>>> import numpy as np
>>> from numpy import linalg as LA
>>> np.set_printoptions(precision=1, suppress=True, linewidth=200, legacy="1.25")
>>> data = np.array([[0, 3, 0, 0, 3, 3, 2],
...     [5, 2, 0, 3, 4, 0, 1],
...     [4, 1, 1, 3, 4, 5, 4],
...     [1, 1, 1, 0, 4, 5, 3],
...     [3, 3, 2, 2, 5, 0, 5]])
>>> data[1] = data[2]
>>> data
array([[0, 3, 0, 0, 3, 3, 2],
       [4, 1, 1, 3, 4, 5, 4],
       [4, 1, 1, 3, 4, 5, 4],
       [1, 1, 1, 0, 4, 5, 3],
       [3, 3, 2, 2, 5, 0, 5]])
>>> np.allclose(data[:-1].T @ LA.lstsq(data[:-1].T, data[-1])[0], data[-1])
False
>>> np.unique(data.round(6), axis=0).shape
(4, 7)
>>> np.abs(np.diag(LA.qr(data)[1])) > 1e-9
array([ True,  True,  True,  True, False])
>>> rk = LA.matrix_rank(data)
>>> rk
4
>>> ns = LA.svd(data)[2][rk:].T
>>> LA.matrix_rank(data.T @ data), LA.matrix_rank(data @ data.T)
(4, 4)
>>> np.allclose(data @ ns, 0)
True
>>> ns.shape
(7, 3)
>>> np.round(data @ ns, 1) + 0
array([[0., 0., 0.],
       [0., 0., 0.],
       [0., 0., 0.],
       [0., 0., 0.],
       [0., 0., 0.]])
>>> [int(LA.matrix_rank(np.delete(data, i, axis=0))) for i in range(5)]
[3, 4, 4, 3, 3]
>>> np.round(ns @ ns.T, 1) + 0
array([[ 0.5,  0.1, -0.1, -0.4,  0. ,  0. , -0.2],
       [ 0.1,  0.1,  0.2, -0.1, -0.2,  0.1, -0.1],
       [-0.1,  0.2,  0.7,  0.1, -0.2,  0.1, -0.2],
       [-0.4, -0.1,  0.1,  0.5,  0.1,  0. ,  0. ],
       [ 0. , -0.2, -0.2,  0.1,  0.5, -0.1, -0.4],
       [ 0. ,  0.1,  0.1,  0. , -0.1,  0. ,  0. ],
       [-0.2, -0.1, -0.2,  0. , -0.4,  0. ,  0.6]])
>>> W = np.array([[0, 3, 1, 1, 3],
...     [3, 2, 1, 3, 0],
...     [3, 1, 1, 1, 2],
...     [0, 0, 2, 2, 0],
...     [0, 3, 3, 0, 3],
...     [3, 0, 1, 3, 1],
...     [2, 0, 2, 3, 2]])
>>> b = np.array([-2, -3, 2, -3, 2])
>>> hid = np.maximum(data @ W + b, 0)
>>> LA.matrix_rank(hid)
4
>>> hid
array([[20, 12, 21, 21, 18],
       [27, 24, 39, 38, 41],
       [27, 24, 39, 38, 41],
       [25, 15, 28, 26, 30],
       [23, 29, 39, 30, 40]])
>>> (hid > 0).mean(axis=0)
array([1., 1., 1., 1., 1.])
>>> basis = np.array([[-7, -5, 2], [-9, -2, -8], [-2, 7, -6], [3, 9, -7], [9, 9, 3]])
>>> W @ basis
array([[  1,  37, -28],
       [-32,  15, -37],
       [-11,  17,  -9],
       [  2,  32, -26],
       [ -6,  42, -33],
       [ -5,  28, -18],
       [  9,  49, -23]])
>>> hid @ basis
array([[ -65,  374, -275],
       [   0,  801, -515],
       [   0,  801, -515],
       [ -18,  545, -330],
       [ -50,  730, -510]])
>>> B = np.array([[-3, -4], [-6, 3], [-6, 2]])
>>> J = np.kron(np.eye(3, dtype=int), B)
>>> J
array([[-3, -4,  0,  0,  0,  0],
       [-6,  3,  0,  0,  0,  0],
       [-6,  2,  0,  0,  0,  0],
       [ 0,  0, -3, -4,  0,  0],
       [ 0,  0, -6,  3,  0,  0],
       [ 0,  0, -6,  2,  0,  0],
       [ 0,  0,  0,  0, -3, -4],
       [ 0,  0,  0,  0, -6,  3],
       [ 0,  0,  0,  0, -6,  2]])
>>> B = np.c_[J[:, :1] @ np.array([[1]]), np.array([1, -5, 5, -4, 5, 2, 0, -5, 2])]
>>> B
array([[-3,  1],
       [-6, -5],
       [-6,  5],
       [ 0, -4],
       [ 0,  5],
       [ 0,  2],
       [ 0,  0],
       [ 0, -5],
       [ 0,  2]])
>>> LA.norm(LA.qr(J)[0].T @ B, axis=0) ** 2 / ((B ** 2).sum(axis=0) + 1e-12)
array([1. , 0.4])
>>> LA.matrix_rank(np.c_[J, B])
7
>>> np.round(LA.norm(B - J @ LA.lstsq(J, B)[0], axis=0), 1) + 0
array([0. , 8.5])
>>> x = np.array([2, -1])
>>> target = B @ x
>>> target
array([ -7,  -7, -17,   4,  -5,  -2,   0,   5,  -2])
>>> LA.solve(B.T @ B, B.T @ target)
array([ 2., -1.])
>>> LA.lstsq(B, target)[0]
array([ 2., -1.])
>>> rng = np.random.default_rng(75)
>>> target = target + 0.3 * rng.normal(size=9)
>>> target
array([ -7.3,  -6.9, -16.9,   4.1,  -4.8,  -2. ,   0.1,   5.3,  -1.4])
>>> b, *_ = LA.lstsq(B, target)
>>> [round(float(LA.norm(LA.solve(B.T @ B + lam * np.eye(2), B.T @ target))), 2) for lam in (0, 1, 10, 100)]
[2.23, 2.21, 2.01, 1.07]
>>> round(LA.norm(target - B @ b), 1)
0.8
>>> np.round(B.T @ (target - B @ b), 1) + 0
array([0., 0.])
>>> feats = np.load("a.npy")
>>> feats
array([[ 1,  1, -1, -1,  1,  1, -1, -1],
       [ 1, -1,  1, -1,  1, -1,  1, -1],
       [ 1, -1,  1, -1, -1,  1, -1,  1],
       [ 1, -1, -1,  1, -1,  1,  1, -1],
       [ 1,  1,  1,  1,  1,  1,  1,  1],
       [ 1,  1, -1, -1, -1, -1,  1,  1],
       [ 1, -1, -1,  1,  1, -1, -1,  1]])
>>> LA.norm(feats, axis=1)
array([2.8, 2.8, 2.8, 2.8, 2.8, 2.8, 2.8])
>>> round(float(LA.norm(feats, "nuc")), 1)
19.8
>>> round(LA.norm(feats) ** 2 / LA.norm(feats, 2) ** 2, 1)
7.0
>>> gram = feats.T @ feats
>>> LA.svd(feats, compute_uv=False) ** 2
array([8., 8., 8., 8., 8., 8., 8.])
>>> np.allclose(gram, gram.T)
True
>>> LA.matrix_rank(gram)
7
>>> (feats @ feats.T).shape
(7, 7)
>>> np.diag(gram)
array([7, 7, 7, 7, 7, 7, 7, 7])
>>> gram
array([[ 7, -1, -1, -1,  1,  1,  1,  1],
       [-1,  7, -1, -1,  1,  1,  1,  1],
       [-1, -1,  7, -1,  1,  1,  1,  1],
       [-1, -1, -1,  7,  1,  1,  1,  1],
       [ 1,  1,  1,  1,  7, -1, -1, -1],
       [ 1,  1,  1,  1, -1,  7, -1, -1],
       [ 1,  1,  1,  1, -1, -1,  7, -1],
       [ 1,  1,  1,  1, -1, -1, -1,  7]])
>>> np.round(LA.eigvalsh(gram)[::-1], 1) + 0
array([8., 8., 8., 8., 8., 8., 8., 0.])
>>> z = rng.permutation(8)
>>> z
array([2, 6, 5, 7, 1, 0, 4, 3])
>>> B = gram[z][:, z]
>>> round(float(LA.det(B)), 1), np.round(LA.det(gram[z]), 1)
(-0.0, 0.0)
>>> left, sig, VT = LA.svd(feats, full_matrices=False)
>>> np.round(VT @ VT.T, 1) + 0
array([[1., 0., 0., 0., 0., 0., 0.],
       [0., 1., 0., 0., 0., 0., 0.],
       [0., 0., 1., 0., 0., 0., 0.],
       [0., 0., 0., 1., 0., 0., 0.],
       [0., 0., 0., 0., 1., 0., 0.],
       [0., 0., 0., 0., 0., 1., 0.],
       [0., 0., 0., 0., 0., 0., 1.]])
>>> np.cumsum(sig ** 2) / np.sum(sig ** 2)
array([0.1, 0.3, 0.4, 0.6, 0.7, 0.9, 1. ])
>>> round(float(np.sqrt((sig ** 2).sum())), 1), np.round(LA.norm(feats), 1)
(7.5, 7.5)
>>> left.shape, sig.shape, VT.shape
((7, 7), (7,), (7, 8))
>>> mat = np.load("out9.npy")
>>> mat
array([[ 0,  0,  0, -2],
       [ 0,  0, -1,  0],
       [ 0, -2,  0, -2],
       [-1,  0, -1,  0]])
>>> B = np.array([[1, 0, 1], [0, 0, 0], [2, 1, 2], [0, 1, 2]])
>>> np.einsum("ik,kj->ji", mat, B)
array([[ 0, -2,  0, -3],
       [-2, -1, -2, -1],
       [-4, -2, -4, -3]])
>>> np.vstack([mat, B.T]).shape
(7, 4)
>>> B @ mat
Traceback (most recent call last):
  File "<python-input-74>", line 1, in <module>
    B @ mat
    ~~^~~~~
ValueError: matmul: Input operand 1 has a mismatch in its core dimension 0, with gufunc signature (n?,k),(k,m?)->(n?,m?) (size 4 is different from 3)
>>> np.einsum("ij,ij->i", mat, mat)
array([4, 1, 8, 2])
>>> mat @ B
array([[ 0, -2, -4],
       [-2, -1, -2],
       [ 0, -2, -4],
       [-3, -1, -3]])
>>> O = mat.astype(float).copy()
>>> for j in range(4):
...     O[:, j] -= O[:, :j] @ (O[:, :j].T @ O[:, j])
...     O[:, j] /= LA.norm(O[:, j])
... 
>>> O.T @ mat
array([[1., 0., 1., 0.],
       [0., 2., 0., 2.],
       [0., 0., 1., 0.],
       [0., 0., 0., 2.]])
>>> O.T @ O
array([[1., 0., 0., 0.],
       [0., 1., 0., 0.],
       [0., 0., 1., 0.],
       [0., 0., 0., 1.]])
>>> arr = np.load("layer18.npy")
>>> arr
array([[ 0,  0,  0,  1,  3, -2,  2],
       [-2,  0,  0,  0,  0,  0,  0],
       [ 0,  0,  0,  0,  3, -2,  1]])
>>> # column 2 repeats column 1
>>> arr - arr[0]
array([[ 0,  0,  0,  0,  0,  0,  0],
       [-2,  0,  0, -1, -3,  2, -2],
       [ 0,  0,  0, -1,  0,  0, -1]])
>>> arr.sum(axis=0)
array([-2,  0,  0,  1,  6, -4,  3])
>>> np.count_nonzero(arr)
8
>>> np.diff(arr, axis=0)
array([[-2,  0,  0, -1, -3,  2, -2],
       [ 2,  0,  0,  0,  3, -2,  1]])
>>> LA.svd(arr, compute_uv=False)
array([5.6, 2. , 0.9])
>>> np.abs(arr).max()
3
>>> def softmax(z):
...     e = np.exp(z - z.max(axis=-1, keepdims=True))
...     return e / e.sum(axis=-1, keepdims=True)
... 
>>> np.round(softmax(arr[1] + 4), 1) + 0
array([0. , 0.2, 0.2, 0.2, 0.2, 0.2, 0.2])
>>> softmax(arr).sum(axis=1)
array([1., 1., 1.])
>>> att = arr @ arr.T / np.sqrt(7)
>>> softmax(att).round(6).argmax(axis=1)
array([0, 1, 0])
>>> round(LA.norm(arr[2] - arr[1]), 1)
4.2
>>> round(float(LA.norm(arr) ** 2 / LA.norm(arr, 2) ** 2), 1)
1.2
>>> round(float(LA.norm(arr[2], 1)), 1), round(float(LA.norm(arr[2], np.inf)), 1)
(6.0, 3.0)
>>> round(LA.norm(arr, 1), 1), round(float(LA.norm(arr, np.inf)), 1)
(6.0, 8.0)
>>> round(float(LA.norm(arr, "nuc")), 1)
8.5
>>> M = np.load("data.npy")
>>> M
array([[-0.2, -0.5, -0.5, -0.5, -0.4, -0.9,  1. ],
       [-0.6,  0.8,  0.6, -0.3,  0.1, -0.3,  0.5],
       [ 1. , -1. , -1. ,  0.9, -0.2,  0.9, -1. ],
       [ 0.8, -0.9, -0.6, -0.5, -0.5, -0.4, -1. ],
       [-0.2,  0.2,  0. ,  0.2,  0.1,  0. ,  0.7],
       [ 0.5, -0.8, -0.7,  0.4,  0. ,  0.4, -0.1],
       [-0.9,  1. ,  0.9, -0.7, -0.1, -0.9,  1. ],
       [-0.9,  0.9,  0.7, -0.4,  0.1, -0.9,  1. ],
       [ 0.9, -1. , -0.5, -0.6, -0.6,  0.2, -1. ],
       [-0.6,  0.9,  0.3,  0.9,  0.8,  0.9,  0.6],
       [-0.7,  0.9,  0.9, -0.7, -0.2, -0.8,  0.4],
       [ 0.1, -0.5, -0.5,  0.5,  0.2,  0.1,  0.9],
       [-0.6,  0.7,  0.6, -0.7, -0.3, -0.9,  0.9],
       [ 0.7, -0.9, -0.9,  1. ,  0.7,  1. , -0.9],
       [ 1. , -1. , -1. , -0.7, -0.9, -0.6, -1. ],
       [-0.4,  0.7,  0.6,  0. ,  0.2,  0.2, -0.3],
       [ 1. , -1. , -0.9,  0.9,  0.4,  1. , -1. ],
       [ 1. , -1. , -1. ,  0.7, -0.3,  0.2,  0.6],
       [ 1. , -1. , -0.8,  0.7,  0.1,  1. , -1. ],
       [-0.5,  0.6,  0.8, -1. , -0.8, -1. ,  0.3],
       [-0.1,  0.3,  0.5, -0.6, -0.3, -0.4, -0.7],
       [-1. ,  1. ,  1. , -0.8,  0.1, -0.9,  1. ],
       [-0.9,  1. ,  0.8,  0.8,  0.8,  0.9,  0.7],
       [ 0.2, -0.6,  0.4, -1. , -1. , -1. ,  0.8],
       [ 1. , -1. , -0.8, -0.8, -0.8, -0.4, -1. ]])
>>> x = np.array([1, 3, 5, 3, 0, 4, 3])
>>> target = M @ x
>>> b, lr = np.zeros(7), 1 / LA.norm(M, 2) ** 2
>>> for i in range(60):
...     b -= lr * M.T @ (M @ b - target)
...     if i % 10 == 0: print(i, round(LA.norm(M @ b - target), 1))
... 
0 16.0
10 4.6
20 3.9
30 3.3
40 2.9
50 2.5
>>> b
array([-1. ,  2.5,  3.6,  2.8,  0.7,  3.5,  2.4])
>>> T = np.stack([M, 2 * M, M[::-1]])
>>> LA.matrix_rank(T.reshape(3, -1))
2
>>> np.einsum("bij,cij->bc", T, T)
array([[ 93.6, 187.1, -17.1],
       [187.1, 374.2, -34.2],
       [-17.1, -34.2,  93.6]])
>>> LA.norm(T, axis=(1, 2))
array([ 9.7, 19.3,  9.7])
>>> left, sig, VT = LA.svd(data)
>>> evecs = VT[:(sig > 1e-8).sum()]
>>> x = data[3] + 3 * data[0] + rng.integers(2) * np.eye(7)[2]
>>> x
array([ 1., 10.,  2.,  0., 13., 14.,  9.])
>>> np.diag(evecs.T @ evecs)
array([0.5, 0.9, 0.3, 0.5, 0.5, 1. , 0.4])
>>> np.round(evecs.T @ evecs, 1) + 0
array([[ 0.5, -0.1,  0.1,  0.4,  0. ,  0. ,  0.2],
       [-0.1,  0.9, -0.2,  0.1,  0.2, -0.1,  0.1],
       [ 0.1, -0.2,  0.3, -0.1,  0.2, -0.1,  0.2],
       [ 0.4,  0.1, -0.1,  0.5, -0.1,  0. ,  0. ],
       [ 0. ,  0.2,  0.2, -0.1,  0.5,  0.1,  0.4],
       [ 0. , -0.1, -0.1,  0. ,  0.1,  1. ,  0. ],
       [ 0.2,  0.1,  0.2,  0. ,  0.4,  0. ,  0.4]])
>>> Xs = M - M.mean(axis=0)
>>> left, sig, VT = LA.svd(Xs, full_matrices=False)
>>> np.round(np.abs(VT[-1]), 1) + 0
array([0.7, 0.4, 0. , 0.3, 0.4, 0.1, 0.2])
>>> round((sig ** 2).sum() ** 2 / (sig ** 4).sum(), 1)
2.1
>>> np.searchsorted(np.cumsum(sig ** 2) / (sig ** 2).sum(), 0.9) + 1
3
>>> np.abs(left[:, 0]).argmax()
21
>>> LA.matrix_rank(Xs)
7
>>> np.round(Xs.mean(axis=0), 1) + 0
array([0., 0., 0., 0., 0., 0., 0.])
>>> np.round(VT[0] * np.sign(VT[0, np.abs(VT[0]).argmax()]), 1) + 0
array([-0.5,  0.5,  0.5, -0.2,  0. , -0.3,  0.4])
>>> B = data + rng.integers(-2, 3, (5, 4)) @ rng.integers(-2, 3, (4, 7))
>>> B
array([[ 8,  6, -3,  7,  4, -1,  0],
       [ 2, -1, -5,  5, -6,  5, 10],
       [ 4,  5,  1, -1,  0, 11, 12],
       [ 3,  2, -4,  3, -3,  6,  9],
       [-1,  6,  6, -6,  5, -5,  0]])
>>> np.round(LA.svd(B - data, compute_uv=False), 1) + 0
array([19.9, 15.1,  9.1,  7.6,  0. ])
>>> W0 = np.load("run10.npy")
>>> W0
array([[0, 0, 0, 1, 0, 0, 0],
       [0, 0, 0, 0, 0, 0, 0],
       [0, 0, 0, 0, 2, 0, 0],
       [0, 0, 0, 0, 0, 0, 1],
       [0, 0, 0, 0, 0, 0, 0],
       [2, 0, 0, 0, 0, 0, 0],
       [0, 0, 0, 0, 0, 0, 0]])
>>> z = rng.permutation(7)
>>> z
array([4, 3, 6, 0, 5, 2, 1])
>>> B = W0[z][:, z]
>>> np.sort(np.abs(LA.eigvals(B)))
array([0., 0., 0., 0., 0., 0., 0.])
>>> B
array([[0, 0, 0, 0, 0, 0, 0],
       [0, 0, 1, 0, 0, 0, 0],
       [0, 0, 0, 0, 0, 0, 0],
       [0, 1, 0, 0, 0, 0, 0],
       [0, 0, 0, 2, 0, 0, 0],
       [2, 0, 0, 0, 0, 0, 0],
       [0, 0, 0, 0, 0, 0, 0]])
>>> F = np.loadtxt("x.csv", delimiter=",")
>>> F
array([[  7.8,   6.4,  -0.9,   0.9],
       [ -3.7,  -1.2,   5.8,   9.8],
       [ -1.7,  -0.1,   0.7,  -3.5],
       [  6.8,   4.1,  13.6,  -1.5],
       [  8.5,  -8.8,  -1.8,   7. ],
       [ -8.1,  -4.4,   5.1,   0.6],
       [  8.7, -12.8,   0.4,  -4.1],
       [  1.7,   1.6,  -8. ,   6.7]])
>>> x = np.array([-2, 0, -2, -3])
>>> target = F @ x
>>> np.round(LA.solve(F.T @ F, F.T @ target), 1) + 0
array([-2.,  0., -2., -3.])
>>> np.round(LA.lstsq(F, target)[0], 1) + 0
array([-2.,  0., -2., -3.])
>>> target = target + 0.1 * rng.normal(size=8)
>>> target
array([-16.5, -33.8,  12.5, -36.3, -34.6,   4.3,  -5.9,  -7.3])
>>> b, *_ = LA.lstsq(F, target)
>>> [round(float(LA.norm(LA.solve(F.T @ F + lam * np.eye(4), F.T @ target))), 2) for lam in (0, 1, 10, 100)]
[4.14, 4.12, 3.97, 2.91]
>>> round(float(LA.norm(target - F @ b)), 1)
0.3
>>> b.round(1) + 0
array([-2.,  0., -2., -3.])
>>> np.round(F.T @ (target - F @ b), 1) + 0
array([0., 0., 0., 0.])
